In [1]: import numpy as np

In [2]: import numpy.linalg as la

In [3]: np.set_printoptions(precision=2, suppress=True, linewidth=160, sign=" ")

In [4]: def rnd(a):
   ...:     return np.round(a, 2) + 0
   ...: 

In [5]: A = np.load("data.npy")

In [6]: A
Out[6]: 
array([[ -2,   5,   4],
       [  5,  -9,   2],
       [ -3,  -1,   0],
       [ -7,   7,   5],
       [ -3,   3,   5],
       [  8, -13,   8]])

In [7]: Y = np.array([[1, 1, -1], [0, -3, -5], [-3, 2, -1]])

In [8]: np.einsum("ik,kj->ij", A, Y)
Out[8]: 
array([[-14,  -9, -27],
       [ -1,  36,  38],
       [ -3,   0,   8],
       [-22, -18, -33],
       [-18,  -2, -17],
       [-16,  63,  49]])

In [9]: Y.T @ A.T
Out[9]: 
array([[-14,  -1,  -3, -22, -18, -16],
       [ -9,  36,   0, -18,  -2,  63],
       [-27,  38,   8, -33, -17,  49]])

In [10]: np.einsum("ik,kj->ji", A, Y)
Out[10]: 
array([[-14,  -1,  -3, -22, -18, -16],
       [ -9,  36,   0, -18,  -2,  63],
       [-27,  38,   8, -33, -17,  49]])

In [11]: np.einsum("ij->j", A)
Out[11]: array([-2, -8, 24])

In [12]: arr = np.array([[0, 0, 0], [0, 2, 0], [1, 0, 0]])

In [13]: rnd(la.svd(arr, compute_uv=False))
Out[13]: array([ 2.,  1.,  0.])

In [14]: arr @ arr.T
Out[14]: 
array([[ 0,  0,  0],
       [ 0,  4,  0],
       [ 0,  0,  1]])

In [15]: np.abs(np.diag(la.qr(arr)[1])) > 1e-9
Out[15]: array([ True,  True, False])

In [16]: rk = la.matrix_rank(arr)

In [17]: rk
Out[17]: np.int64(2)

In [18]: null = la.svd(arr)[2][rk:].T

In [19]: [int(la.matrix_rank(arr[:i])) for i in range(1, len(arr) + 1)]
Out[19]: [0, 1, 2]

In [20]: arr @ null
Out[20]: 
array([[ 0.],
       [ 0.],
       [ 0.]])

In [21]: la.matrix_rank(arr.T @ arr), la.matrix_rank(arr @ arr.T)
Out[21]: (np.int64(2), np.int64(2))

In [22]: m1 = np.array([[2, 3, 2, 3, 0, 2],
    ...:     [1, 2, 0, 1, 0, 2],
    ...:     [2, 1, 2, 0, 2, 0],
    ...:     [1, 2, 3, 2, 3, 0],
    ...:     [0, 3, 3, 1, 0, 3],
    ...:     [1, 3, 0, 3, 0, 0]])

In [23]: def softmax(z):
    ...:     e = np.exp(z - z.max(axis=-1, keepdims=True))
    ...:     return e / e.sum(axis=-1, keepdims=True)
    ...: 

In [24]: rnd(softmax(m1[4] + 2))
Out[24]: array([ 0.02,  0.31,  0.31,  0.04,  0.02,  0.31])

In [25]: rnd(softmax(10 * m1[4]))
Out[25]: array([ 0.  ,  0.33,  0.33,  0.  ,  0.  ,  0.33])

In [26]: rnd(softmax(m1[4]))
Out[26]: array([ 0.02,  0.31,  0.31,  0.04,  0.02,  0.31])

In [27]: att = m1 @ m1.T / np.sqrt(6)

In [28]: softmax(att).round(6).argmax(axis=1)
Out[28]: array([ 0,  0,  3,  3,  4,  0])

In [29]: O, vecs = la.qr(m1[:, :5])[0], la.qr(m1[:, 5:])[0]

In [30]: sv = la.svd(O.T @ vecs, compute_uv=False)

In [31]: rnd(sv)
Out[31]: array([ 0.95])

In [32]: rnd(la.norm(O @ O.T - vecs @ vecs.T, 2))
Out[32]: np.float64(1.0)

In [33]: (sv > 0.9).sum()
Out[33]: np.int64(1)

In [34]: Y = la.invert(m1)
---------------------------------------------------------------------------
AttributeError                            Traceback (most recent call last)
Cell In[34], line 1
----> 1 Y = la.invert(m1)

AttributeError: module 'numpy.linalg' has no attribute 'invert'

In [35]: Y = la.inv(m1)

In [36]: rnd(m1 @ Y)
Out[36]: 
array([[ 1.,  0.,  0.,  0.,  0.,  0.],
       [ 0.,  1.,  0.,  0.,  0.,  0.],
       [ 0.,  0.,  1.,  0.,  0.,  0.],
       [ 0.,  0.,  0.,  1.,  0.,  0.],
       [ 0.,  0.,  0.,  0.,  1.,  0.],
       [ 0.,  0.,  0.,  0.,  0.,  1.]])

In [37]: rnd(la.det(m1) * Y)
Out[37]: 
array([[ 54.,   0.,  72., -48., -36., -10.],
       [-96.,   0.,  66., -44.,  64., 104.],
       [ 40., -97.,  21., -14.,  38., -11.],
       [ 78.,   0., -90.,  60., -52., -36.],
       [-46.,  97., -29.,  84., -34., -31.],
       [ 30.,  97., -57.,  38., -20., -81.]])

In [38]: u = np.array([-3, -1, 1, 0, 1, -3])

In [39]: Y = m1 + np.outer(u, np.eye(6)[3])

In [40]: la.matrix_rank(la.inv(Y) - la.inv(m1), tol=1e-8)
Out[40]: np.int64(1)

In [41]: m1 - m1[0]
Out[41]: 
array([[ 0,  0,  0,  0,  0,  0],
       [-1, -1, -2, -2,  0,  0],
       [ 0, -2,  0, -3,  2, -2],
       [-1, -1,  1, -1,  3, -2],
       [-2,  0,  1, -2,  0,  1],
       [-1,  0, -2,  0,  0, -2]])

In [42]: m1[:, 6]
---------------------------------------------------------------------------
IndexError                                Traceback (most recent call last)
Cell In[42], line 1
----> 1 m1[:, 6]

IndexError: index 6 is out of bounds for axis 1 with size 6

In [43]: np.diff(m1, axis=0)
Out[43]: 
array([[-1, -1, -2, -2,  0,  0],
       [ 1, -1,  2, -1,  2, -2],
       [-1,  1,  1,  2,  1,  0],
       [-1,  1,  0, -1, -3,  3],
       [ 1,  0, -3,  2,  0, -3]])

In [44]: np.abs(m1).max()
Out[44]: np.int64(3)

In [45]: m1.sum(axis=1)
Out[45]: array([ 12,   6,   7,  11,  10,   7])

In [46]: la.matrix_rank(m1)
Out[46]: np.int64(6)

In [47]: np.unravel_index(np.abs(m1).argmax(), m1.shape)
Out[47]: (np.int64(0), np.int64(1))
